$ python -q
>>> import numpy as np
>>> from numpy import linalg as LA
>>> np.set_printoptions(precision=1, suppress=True, linewidth=160, floatmode="fixed")
>>> m1 = np.loadtxt("arr.csv", delimiter=",")
>>> m1.round(1) + 0
array([[-1.0,  0.0,  0.2, -0.1],
       [ 0.3, -0.3,  0.8, -0.5],
       [-0.1,  0.3, -0.5, -0.8],
       [-0.1, -0.9, -0.4, -0.1]])
>>> u = np.array([1, 2, 2])
>>> np.round(np.correlate(m1[2], m1[3], "full"), 1) + 0
array([0.0, 0.0, 0.0, 0.0, 0.7, 0.8, 0.0])
>>> np.array([np.convolve(row, u, "same") for row in m1])
array([[-2.0, -1.8,  0.3,  0.3],
       [ 0.2,  0.7,  0.5,  0.5],
       [ 0.1, -0.1, -1.3, -2.6],
       [-1.0, -2.3, -2.7, -0.9]])
>>> other = LA.inv(m1)
>>> round(float(LA.det(m1) * LA.det(other)), 1)
1.0
>>> round(float(LA.cond(m1)), 1)
1.0
>>> round(LA.slogdet(m1)[0], 1)
np.float64(-1.0)
>>> np.allclose(other, m1.T)
True
>>> round(float(LA.norm(m1) ** 2 / LA.norm(m1, 2) ** 2), 1)
4.0
>>> round(float(LA.norm(m1[2], 1)), 1), round(LA.norm(m1[2], np.inf), 1)
(1.6, np.float64(0.8))
>>> round(float(LA.norm(m1[2] - m1[1])), 1)
1.4
>>> np.round(LA.norm(m1, 2), 1)
np.float64(1.0)
>>> x0 = np.array([1, -1, 0, -1])
>>> round(float(LA.det(m1)), 1)
-1.0
>>> np.round(m1.T @ (m1 @ x0), 1) + 0
array([ 1.0, -1.0,  0.0, -1.0])
>>> other = np.array([[0, 5], [-1, 4]])
>>> Z = np.array([[-1, 1, 0], [2, 2, 2], [-1, -1, 1]])
>>> A = np.kron(other, Z)
>>> A
array([[ 0,  0,  0, -5,  5,  0],
       [ 0,  0,  0, 10, 10, 10],
       [ 0,  0,  0, -5, -5,  5],
       [ 1, -1,  0, -4,  4,  0],
       [-2, -2, -2,  8,  8,  8],
       [ 1,  1, -1, -4, -4,  4]])
>>> Q, Rm = LA.qr(A)
>>> Q.round(1) + 0
array([[ 0.0,  0.0,  0.0,  0.4, -0.9,  0.0],
       [ 0.0,  0.0,  0.0, -0.8, -0.4,  0.4],
       [ 0.0,  0.0,  0.0,  0.4,  0.2,  0.9],
       [-0.4,  0.9,  0.0,  0.0,  0.0,  0.0],
       [ 0.8,  0.4,  0.4,  0.0,  0.0,  0.0],
       [-0.4, -0.2,  0.9,  0.0,  0.0,  0.0]])
>>> np.round(Q @ Rm, 1) + 0
array([[ 0.0,  0.0,  0.0, -5.0,  5.0,  0.0],
       [ 0.0,  0.0,  0.0, 10.0, 10.0, 10.0],
       [ 0.0,  0.0,  0.0, -5.0, -5.0,  5.0],
       [ 1.0, -1.0,  0.0, -4.0,  4.0,  0.0],
       [-2.0, -2.0, -2.0,  8.0,  8.0,  8.0],
       [ 1.0,  1.0, -1.0, -4.0, -4.0,  4.0]])
>>> np.allclose(Rm.T @ Rm, A.T @ A)
True
>>> round(abs(Rm[0, 0]), 1), np.round(LA.norm(A[:, 0]), 1)
(np.float64(2.4), np.float64(2.4))
